>>> import numpy as np
>>> np.set_printoptions(precision=3, suppress=True, linewidth=120, legacy="1.25")
>>> other = np.array([[3, -3, 2], [-3, -1, 3]])
>>> F = np.block([[np.zeros((2, 2)), other], [other.T, np.zeros((3, 3))]])
>>> F
array([[ 0.,  0.,  3., -3.,  2.],
       [ 0.,  0., -3., -1.,  3.],
       [ 3., -3.,  0.,  0.,  0.],
       [-3., -1.,  0.,  0.,  0.],
       [ 2.,  3.,  0.,  0.,  0.]])
>>> np.linalg.matrix_power(F, 3)
array([[  0.,   0.,  66., -66.,  44.],
       [  0.,   0., -57., -19.,  57.],
       [ 66., -57.,   0.,   0.,   0.],
       [-66., -19.,   0.,   0.,   0.],
       [ 44.,  57.,   0.,   0.,   0.]])
>>> round(np.abs(np.linalg.eigvals(F)).max(), 3)
4.69
>>> (F + F.T) / 2
array([[ 0.,  0.,  3., -3.,  2.],
       [ 0.,  0., -3., -1.,  3.],
       [ 3., -3.,  0.,  0.,  0.],
       [-3., -1.,  0.,  0.,  0.],
       [ 2.,  3.,  0.,  0.,  0.]])
>>> np.allclose(F, F.T)
True
>>> [round(float(x), 3) for x in np.linalg.svd(F, compute_uv=False)[:3]]
[4.69, 4.69, 4.359]
>>> np.linalg.matrix_rank(F, rtol=0.1)
4
>>> mat = np.array([[-5, 0, -5, 0], [3, 5, 3, 5], [-5, 0, -5, 0], [3, 5, 3, 5]])
>>> proj = np.triu(np.array([[5, 3, 4, 3], [4, 4, 0, 3], [1, 5, 2, 2], [4, 2, 5, 2]]), 1) + np.eye(4)
>>> other = proj @ mat @ np.linalg.inv(proj)
>>> np.linalg.matrix_rank(other)
2
>>> np.trace(other), np.trace(mat)
(0.0, 0)
>>> proj @ mat - mat @ proj
array([[ -2.,  45.,  18.,  55.],
       [  9.,   6.,  -3., -15.],
       [  6.,  25.,  26.,  35.],
       [  0.,  -9., -12., -30.]])
>>> rng = np.random.default_rng(245)
>>> lab = rng.permutation(4)
>>> lab
array([1, 0, 3, 2])
>>> other = mat[lab][:, lab]
>>> np.round(np.linalg.det(other), 3), round(float(np.linalg.det(mat[lab])), 3)
(0.0, 0.0)
>>> np.round(np.sort(np.abs(np.linalg.eigvals(other))), 3) + 0
array([ 0.,  0., 10., 10.])
>>> np.diag(other)
array([ 5, -5,  5, -5])
>>> other
array([[ 5,  3,  5,  3],
       [ 0, -5,  0, -5],
       [ 5,  3,  5,  3],
       [ 0, -5,  0, -5]])
>>> np.linalg.matrix_rank(mat, rtol=0.1)
2
>>> E = np.load("mat.npy")
>>> E
array([[ 5,  4, -1, -4, -5],
       [-5,  5,  4, -1, -4],
       [-4, -5,  5,  4, -1],
       [-1, -4, -5,  5,  4],
       [ 4, -1, -4, -5,  5]])
>>> np.sort(np.abs(np.linalg.eigvals(E)))
array([ 1.   ,  4.911,  4.911, 13.523, 13.523])
>>> E @ E
array([[ -7,  66,  46, -23, -81],
       [-81,  -7,  66,  46, -23],
       [-23, -81,  -7,  66,  46],
       [ 46, -23, -81,  -7,  66],
       [ 66,  46, -23, -81,  -7]])
>>> np.allclose(E @ E.T, E.T @ E)
True
>>> (E + E.T) / 2
array([[ 5. , -0.5, -2.5, -2.5, -0.5],
       [-0.5,  5. , -0.5, -2.5, -2.5],
       [-2.5, -0.5,  5. , -0.5, -2.5],
       [-2.5, -2.5, -0.5,  5. , -0.5],
       [-0.5, -2.5, -2.5, -0.5,  5. ]])
>>> np.linalg.determinant(E)
Traceback (most recent call last):
  File "<python-input-32>", line 1, in <module>
    np.linalg.determinant(E)
    ^^^^^^^^^^^^^^^^^^^^^
AttributeError: module 'numpy.linalg' has no attribute 'determinant'
